$ python3 -q
>>> import numpy as np
>>> np.set_printoptions(precision=1, suppress=True, linewidth=160, floatmode="fixed")
>>> J = np.loadtxt("run12.csv", delimiter=",")
>>> J
array([[ 1.0, -3.0,  3.0, -3.0,  1.0,  0.0,  0.0, -3.0,  3.0,  0.0,  1.0],
       [-2.0,  0.0, -2.0, -2.0,  3.0, -1.0,  0.0, -1.0,  0.0,  0.0,  2.0],
       [ 0.0,  2.0,  3.0,  0.0,  3.0, -2.0,  0.0,  2.0, -2.0,  0.0,  1.0],
       [ 1.0, -1.0, -2.0,  2.0,  1.0, -1.0,  0.0,  1.0,  0.0,  0.0, -2.0],
       [ 0.0,  0.0, -2.0,  3.0, -1.0, -1.0,  0.0, -1.0,  1.0,  0.0,  1.0],
       [-3.0,  1.0,  2.0, -3.0,  3.0,  1.0,  0.0,  1.0, -2.0,  0.0,  3.0],
       [ 0.0,  0.0,  0.0,  0.0,  0.0,  0.0, -3.0,  0.0,  0.0, -3.0,  0.0],
       [ 1.0,  0.0,  0.0,  2.0, -2.0,  3.0,  0.0,  3.0,  2.0,  0.0, -1.0],
       [-1.0,  1.0,  3.0,  0.0,  2.0,  3.0,  0.0, -3.0,  3.0,  0.0,  0.0],
       [ 0.0,  0.0,  0.0,  0.0,  0.0,  0.0, -1.0,  0.0,  0.0, -3.0,  0.0],
       [ 3.0,  0.0,  3.0,  0.0, -1.0,  0.0,  0.0,  0.0, -1.0,  0.0,  1.0]])
>>> x = np.array([3, 2, 3, 3, 3, 3, 3, 1, 0, 3, 1])
>>> h1 = np.maximum(J @ x, 0)
>>> np.maximum(J @ x, 0) - np.maximum(-J @ x, 0)
array([ -2.0, -11.0,  19.0,   0.0,  -3.0,   6.0, -18.0,  14.0,  20.0, -12.0,  16.0])
>>> J.T @ h1
array([ 24.0,  64.0, 177.0,  10.0,  71.0,  70.0,   0.0,  26.0,  22.0,   0.0,  39.0])
>>> np.maximum(J @ (3 * x), 0)
array([ 0.0,  0.0, 57.0,  0.0,  0.0, 18.0,  0.0, 42.0, 60.0,  0.0, 48.0])
>>> def softmax(z):
...     e = np.exp(z - z.max(axis=-1, keepdims=True))
...     return e / e.sum(axis=-1, keepdims=True)
... 
>>> np.round(softmax(J[0]), 1) + 0
array([0.1, 0.0, 0.4, 0.0, 0.1, 0.0, 0.0, 0.0, 0.4, 0.0, 0.1])
>>> np.round(softmax(10 * J[0]), 1) + 0
array([0.0, 0.0, 0.5, 0.0, 0.0, 0.0, 0.0, 0.0, 0.5, 0.0, 0.0])
>>> scores = J @ J.T / np.sqrt(11)
>>> np.round(softmax(scores), 1) + 0
array([[1.0, 0.0, 0.0, 0.0, 0.0, 0.0, 0.0, 0.0, 0.0, 0.0, 0.0],
       [0.0, 0.9, 0.0, 0.0, 0.0, 0.1, 0.0, 0.0, 0.0, 0.0, 0.0],
       [0.0, 0.0, 1.0, 0.0, 0.0, 0.0, 0.0, 0.0, 0.0, 0.0, 0.0],
       [0.0, 0.0, 0.0, 0.9, 0.0, 0.0, 0.0, 0.0, 0.0, 0.0, 0.0],
       [0.0, 0.0, 0.0, 0.0, 0.9, 0.0, 0.0, 0.0, 0.0, 0.0, 0.0],
       [0.0, 0.0, 0.0, 0.0, 0.0, 1.0, 0.0, 0.0, 0.0, 0.0, 0.0],
       [0.0, 0.0, 0.0, 0.0, 0.0, 0.0, 0.8, 0.0, 0.0, 0.1, 0.0],
       [0.0, 0.0, 0.0, 0.0, 0.0, 0.0, 0.0, 1.0, 0.0, 0.0, 0.0],
       [0.0, 0.0, 0.0, 0.0, 0.0, 0.0, 0.0, 0.0, 1.0, 0.0, 0.0],
       [0.0, 0.0, 0.0, 0.0, 0.0, 0.0, 0.6, 0.0, 0.0, 0.3, 0.0],
       [0.0, 0.0, 0.0, 0.0, 0.0, 0.0, 0.0, 0.0, 0.0, 0.0, 0.9]])
>>> np.round(softmax(scores)[0] @ J, 1) + 0
array([ 1.0, -3.0,  3.0, -3.0,  1.0,  0.0,  0.0, -3.0,  3.0,  0.0,  1.0])
>>> np.round(softmax(scores + np.triu(np.full(scores.shape, -np.inf), 1)), 1) + 0
array([[1.0, 0.0, 0.0, 0.0, 0.0, 0.0, 0.0, 0.0, 0.0, 0.0, 0.0],
       [0.0, 1.0, 0.0, 0.0, 0.0, 0.0, 0.0, 0.0, 0.0, 0.0, 0.0],
       [0.0, 0.0, 1.0, 0.0, 0.0, 0.0, 0.0, 0.0, 0.0, 0.0, 0.0],
       [0.0, 0.0, 0.0, 1.0, 0.0, 0.0, 0.0, 0.0, 0.0, 0.0, 0.0],
       [0.0, 0.0, 0.0, 0.0, 1.0, 0.0, 0.0, 0.0, 0.0, 0.0, 0.0],
       [0.0, 0.0, 0.0, 0.0, 0.0, 1.0, 0.0, 0.0, 0.0, 0.0, 0.0],
       [0.0, 0.0, 0.0, 0.0, 0.0, 0.0, 1.0, 0.0, 0.0, 0.0, 0.0],
       [0.0, 0.0, 0.0, 0.0, 0.0, 0.0, 0.0, 1.0, 0.0, 0.0, 0.0],
       [0.0, 0.0, 0.0, 0.0, 0.0, 0.0, 0.0, 0.0, 1.0, 0.0, 0.0],
       [0.0, 0.0, 0.0, 0.0, 0.0, 0.0, 0.6, 0.0, 0.0, 0.3, 0.0],
       [0.0, 0.0, 0.0, 0.0, 0.0, 0.0, 0.0, 0.0, 0.0, 0.0, 0.9]])
